>>> import numpy as np
>>> import numpy.linalg as la
>>> np.set_printoptions(suppress=True, linewidth=120)
>>> m1 = np.loadtxt("sample1.csv", delimiter=",")
>>> m1
array([[ 42.76,  26.11, -34.5 ,  44.58],
       [ 41.76,  24.31, -35.62,  43.26],
       [-13.06,  -7.44,  -8.56,  19.37],
       [ 42.68,  26.33, -35.22,  43.64],
       [ 42.08,  23.38, -34.59,  44.32],
       [ 41.77,  27.37, -33.37,  44.49],
       [-13.64,  -6.3 ,  -9.36,  17.68],
       [-12.58,  -7.71,  -9.59,  17.69],
       [ 43.48,  25.87, -33.07,  43.3 ],
       [ 41.26,  26.46, -33.26,  44.61],
       [-11.92,  -8.67, -10.07,  17.61],
       [-11.05,  -7.67,  -8.63,  17.15],
       [ 41.48,  25.52, -35.11,  43.27],
       [-12.36,  -8.51,  -9.17,  17.01],
       [-12.67,  -7.48, -10.01,  18.76],
       [ 43.6 ,  24.99, -34.99,  45.26],
       [-11.03,  -7.52,  -8.32,  16.67],
       [ 41.39,  25.15, -34.66,  42.92],
       [-13.68,  -9.4 ,  -9.36,  17.73],
       [-11.37,  -8.07,  -9.98,  17.95],
       [-12.5 ,  -8.93, -10.4 ,  19.05],
       [ 44.42,  26.12, -34.74,  44.44],
       [-11.14,  -8.78,  -8.21,  20.08],
       [ 42.61,  24.79, -33.08,  43.39],
       [ 40.6 ,  27.21, -35.06,  44.23],
       [-12.79,  -9.25, -11.56,  17.26]])
>>> W2 = m1[[22, 3]].astype(float)
>>> for _ in range(7):
...     z = la.norm(m1[:, None] - W2, axis=-1).argmin(axis=1)
...     W2 = np.array([m1[z == j].mean(axis=0) for j in range(2)])
... 
>>> z
array([1, 1, 0, 1, 1, 1, 0, 0, 1, 1, 0, 0, 1, 0, 0, 1, 0, 1, 0, 0, 0, 1, 0, 1, 1, 0])
>>> W2.round(2)
array([[-12.29,  -8.13,  -9.48,  18.  ],
       [ 42.3 ,  25.66, -34.41,  43.98]])
>>> np.abs(W2[1] - W2[0]).argmax()
np.int64(0)
>>> np.round(W2[1] - W2[0], 2)
array([ 54.59,  33.8 , -24.93,  25.98])
>>> np.bincount(z)
array([13, 13])
>>> B = np.c_[m1[:, :2] @ np.array([[-2, 3], [2, -2]]), np.array([2, 1, 0, 2, 0, 0, 2, 0, 1, 3, 1, 2, 1, 0, 3, 1, 0, 2, 0, 1, 3, 1, 1, 0, 0, 2])]
>>> B.round(2)
array([[-33.3 ,  76.06,   2.  ],
       [-34.9 ,  76.66,   1.  ],
       [ 11.24, -24.3 ,   0.  ],
       [-32.7 ,  75.38,   2.  ],
       [-37.4 ,  79.48,   0.  ],
       [-28.8 ,  70.57,   0.  ],
       [ 14.68, -28.32,   2.  ],
       [  9.74, -22.32,   0.  ],
       [-35.22,  78.7 ,   1.  ],
       [-29.6 ,  70.86,   3.  ],
       [  6.5 , -18.42,   1.  ],
       [  6.76, -17.81,   2.  ],
       [-31.92,  73.4 ,   1.  ],
       [  7.7 , -20.06,   0.  ],
       [ 10.38, -23.05,   3.  ],
       [-37.22,  80.82,   1.  ],
       [  7.02, -18.05,   0.  ],
       [-32.48,  73.87,   2.  ],
       [  8.56, -22.24,   0.  ],
       [  6.6 , -17.97,   1.  ],
       [  7.14, -19.64,   3.  ],
       [-36.6 ,  81.02,   1.  ],
       [  4.72, -15.86,   1.  ],
       [-35.64,  78.25,   0.  ],
       [-26.78,  67.38,   0.  ],
       [  7.08, -19.87,   2.  ]])
>>> la.matrix_rank(B)
np.int64(3)
>>> X = np.load("dump.npy")
>>> X
array([[ 0,  0,  0,  0],
       [ 0,  0,  0,  0],
       [ 0,  0,  0,  0],
       [16, 17,  8, 32],
       [ 0,  0,  8,  0],
       [19,  0, 29,  0],
       [ 0,  0,  0,  0],
       [ 5,  5,  2, 11],
       [13, 16,  5, 29],
       [14,  0, 20,  2],
       [32, 14, 29, 38]])
>>> # row 1 repeats row 0
>>> P = X @ la.solve(X.T @ X, X.T)
>>> np.round(np.trace(P), 2)
np.float64(4.0)
>>> np.round(np.diag(P), 2)
array([0.  , 0.  , 0.  , 0.48, 1.  , 0.76, 0.  , 0.05, 0.5 , 0.26, 0.95])
>>> np.round(P @ X[:, 0], 2) + 0
array([ 0.,  0.,  0., 16.,  0., 19.,  0.,  5., 13., 14., 32.])
>>> Ac = X - X.mean(axis=0)
>>> vecs = la.svd(Ac)[2][:2]
>>> B = Ac - Ac @ vecs.T @ vecs
>>> np.round(la.norm(B) / la.norm(Ac), 2)
np.float64(0.08)
>>> np.round(B.std(axis=0), 2)
array([0.96, 1.03, 0.66, 0.54])
>>> np.round(np.cov(Ac @ vecs.T, rowvar=False), 2) + 0
array([[388.52,   0.  ],
       [  0.  , 135.04]])
>>> la.norm(B, axis=1).round(6).argmax()
np.int64(4)
>>> d = la.norm(X[:, None] - X[None], axis=-1)
>>> d[4].round(6).argsort(kind="stable")[:4]
array([4, 0, 1, 2])
>>> (d + 1e9 * np.eye(11)).round(6).argmin(axis=1)
array([1, 0, 0, 8, 0, 9, 0, 0, 3, 5, 3])
>>> d.mean(axis=1).argmax()
np.int64(10)
>>> np.round(la.norm(X - X.mean(axis=0), axis=1), 2)
array([17.07, 17.07, 17.07, 26.02, 14.44, 24.88, 17.07,  8.27, 22.69, 15.21, 42.21])
>>> np.unravel_index(d.round(6).argmax(), d.shape)
(np.int64(0), np.int64(10))
>>> d[4].round(2)
array([ 8.  ,  8.  ,  8.  , 39.61,  0.  , 28.32,  8.  , 14.39, 35.71, 18.55, 55.72])
>>> d.shape
(11, 11)
>>> np.flatnonzero(d[4] < d.mean() / 2)
array([0, 1, 2, 4, 6])
>>> t = np.radians(15)
>>> R = np.eye(4)
>>> R[1, 1] = R[0, 0] = np.cos(t)
>>> R[1, 0], R[0, 1] = -np.sin(t), np.sin(t)
>>> R.round(2)
array([[ 0.97,  0.26,  0.  ,  0.  ],
       [-0.26,  0.97,  0.  ,  0.  ],
       [ 0.  ,  0.  ,  1.  ,  0.  ],
       [ 0.  ,  0.  ,  0.  ,  1.  ]])
>>> B = X @ R.T
>>> B.round(2)
array([[ 0.  ,  0.  ,  0.  ,  0.  ],
       [ 0.  ,  0.  ,  0.  ,  0.  ],
       [ 0.  ,  0.  ,  0.  ,  0.  ],
       [19.85, 12.28,  8.  , 32.  ],
       [ 0.  ,  0.  ,  8.  ,  0.  ],
       [18.35, -4.92, 29.  ,  0.  ],
       [ 0.  ,  0.  ,  0.  ,  0.  ],
       [ 6.12,  3.54,  2.  , 11.  ],
       [16.7 , 12.09,  5.  , 29.  ],
       [13.52, -3.62, 20.  ,  2.  ],
       [34.53,  5.24, 29.  , 38.  ]])
>>> np.allclose(la.norm(X, axis=1), la.norm(B, axis=1))
True
>>> np.allclose(X @ X.T, B @ B.T)
True
>>> np.round(la.svd(X, compute_uv=False), 2), np.round(la.svd(B, compute_uv=False), 2)
(array([83.84, 37.51,  4.58,  3.57]), array([83.84, 37.51,  4.58,  3.57]))
>>> d = la.norm(B[:, None] - B[None], axis=-1)
>>> np.unravel_index(d.round(6).argmax(), d.shape)
(np.int64(0), np.int64(10))
>>> d.mean(axis=1).argmax()
np.int64(10)
>>> d[4].round(6).argsort(kind="stable")[:4]
array([4, 0, 1, 2])
>>> la.matrix_rank(d ** 2)
np.int64(6)
>>> d[:5, :5].round(2)
array([[ 0.  ,  0.  ,  0.  , 40.41,  8.  ],
       [ 0.  ,  0.  ,  0.  , 40.41,  8.  ],
       [ 0.  ,  0.  ,  0.  , 40.41,  8.  ],
       [40.41, 40.41, 40.41,  0.  , 39.61],
       [ 8.  ,  8.  ,  8.  , 39.61,  0.  ]])
>>> np.round(la.norm(B, axis=1), 2)
array([ 0.  ,  0.  ,  0.  , 40.41,  8.  , 34.67,  0.  , 13.23, 35.93, 24.49, 59.2 ])
>>> np.flatnonzero(d[4] < d.mean() / 2)
array([0, 1, 2, 4, 6])
>>> E = np.loadtxt("run18.csv", delimiter=",")
>>> E
array([[-8.,  0.,  0.,  0.,  0.],
       [ 0.,  1.,  0.,  0.,  0.],
       [ 0.,  0.,  7.,  0.,  0.],
       [ 0.,  0.,  0., -9.,  0.],
       [ 0.,  0.,  0.,  0., -2.]])
>>> # splits into 5 blocks
>>> B = la.inv(E)
>>> np.round(la.det(E) * B, 2)
array([[  126.,     0.,     0.,     0.,     0.],
       [   -0., -1008.,    -0.,    -0.,    -0.],
       [   -0.,    -0.,  -144.,    -0.,    -0.],
       [    0.,     0.,     0.,   112.,     0.],
       [    0.,     0.,     0.,     0.,   504.]])
>>> E @ B
array([[1., 0., 0., 0., 0.],
       [0., 1., 0., 0., 0.],
       [0., 0., 1., 0., 0.],
       [0., 0., 0., 1., 0.],
       [0., 0., 0., 0., 1.]])
>>> np.allclose(B, E.T)
False
>>> np.round(la.inv(B), 2)
array([[-8., -0., -0., -0., -0.],
       [ 0.,  1.,  0.,  0.,  0.],
       [ 0.,  0.,  7.,  0.,  0.],
       [-0., -0., -0., -9., -0.],
       [-0., -0., -0., -0., -2.]])
>>> np.round(la.eigvalsh(E).min(), 2)
np.float64(-9.0)
>>> vec = np.array([-2, -1, -1, 1, 2])
>>> a = np.maximum(E @ vec, 0)
>>> np.maximum(E @ (3 * vec), 0)
array([48.,  0.,  0.,  0.,  0.])
>>> np.flatnonzero(a > 1e-9)
array([0])
>>> A = np.diag(np.array([2, 2, -2, -2, 2])) + 5 * np.eye(5, k=1) + 5 * np.eye(5, k=-1)
>>> A
array([[ 2.,  5.,  0.,  0.,  0.],
       [ 5.,  2.,  5.,  0.,  0.],
       [ 0.,  5., -2.,  5.,  0.],
       [ 0.,  0.,  5., -2.,  5.],
       [ 0.,  0.,  0.,  5.,  2.]])
>>> # symmetric, so the eigenvalues are real
>>> ev, vecs = la.eigh(A)
>>> vec = np.array([0, 0, 3, 3, 1])
>>> np.round(la.eigvalsh(A[1:, 1:]), 2)
array([-9.23, -2.52,  4.23,  7.52])
>>> (np.sign(vecs[:, -1].round(6)) == np.sign(vecs[0, -1].round(6))).astype(int)
array([1, 1, 1, 1, 1])
>>> np.round(vec @ A @ vec / (vec @ vec), 2), np.round(ev[0], 2), np.round(ev[-1], 2)
(np.float64(4.53), np.float64(-9.45), np.float64(8.93))
>>> data = np.loadtxt("case17.csv", delimiter=",")
>>> data
array([[-0.8 ,  0.75, -0.98,  0.95],
       [ 0.99, -0.99,  1.  , -1.  ],
       [ 0.99, -0.88,  1.  , -1.  ],
       [ 0.57, -0.03, -0.49, -0.87],
       [-0.64,  0.41,  0.24,  0.79],
       [-0.46, -0.25, -0.73,  0.94],
       [-0.91,  0.98, -0.99,  0.65],
       [-0.99,  0.99, -0.98,  1.  ],
       [-0.88,  0.66, -0.96,  0.99],
       [ 0.3 ,  0.21, -0.58, -0.69],
       [ 1.  , -1.  ,  1.  , -1.  ],
       [-1.  ,  1.  , -0.98,  1.  ],
       [-0.99,  1.  , -0.98,  0.42],
       [ 0.89, -0.86,  0.93, -0.95],
       [ 0.99, -0.96, -0.36, -1.  ],
       [ 0.91, -0.67,  0.49, -0.99],
       [-0.22,  0.43,  0.66, -0.32],
       [-0.26, -0.38, -0.43,  0.86],
       [ 0.95, -0.95,  1.  , -0.99],
       [ 0.52, -0.84,  0.75,  0.12],
       [ 0.89, -0.98,  0.96, -0.37]])
>>> vec = np.array([1, -2, 1, -1])
>>> data * vec
array([[-0.8 , -1.5 , -0.98, -0.95],
       [ 0.99,  1.98,  1.  ,  1.  ],
       [ 0.99,  1.76,  1.  ,  1.  ],
       [ 0.57,  0.06, -0.49,  0.87],
       [-0.64, -0.82,  0.24, -0.79],
       [-0.46,  0.5 , -0.73, -0.94],
       [-0.91, -1.96, -0.99, -0.65],
       [-0.99, -1.98, -0.98, -1.  ],
       [-0.88, -1.32, -0.96, -0.99],
       [ 0.3 , -0.42, -0.58,  0.69],
       [ 1.  ,  2.  ,  1.  ,  1.  ],
       [-1.  , -2.  , -0.98, -1.  ],
       [-0.99, -2.  , -0.98, -0.42],
       [ 0.89,  1.72,  0.93,  0.95],
       [ 0.99,  1.92, -0.36,  1.  ],
       [ 0.91,  1.34,  0.49,  0.99],
       [-0.22, -0.86,  0.66,  0.32],
       [-0.26,  0.76, -0.43, -0.86],
       [ 0.95,  1.9 ,  1.  ,  0.99],
       [ 0.52,  1.68,  0.75, -0.12],
       [ 0.89,  1.96,  0.96,  0.37]])
>>> data @ np.eye(4)[2]
array([-0.98,  1.  ,  1.  , -0.49,  0.24, -0.73, -0.99, -0.98, -0.96, -0.58,  1.  , -0.98, -0.98,  0.93, -0.36,  0.49,
        0.66, -0.43,  1.  ,  0.75,  0.96])
>>> np.round(data @ np.ones(4), 2)
array([-0.08,  0.  ,  0.11, -0.82,  0.8 , -0.5 , -0.27,  0.02, -0.19, -0.76,  0.  ,  0.02, -0.55,  0.01, -1.33, -0.26,
        0.55, -0.21,  0.01,  0.55,  0.5 ])
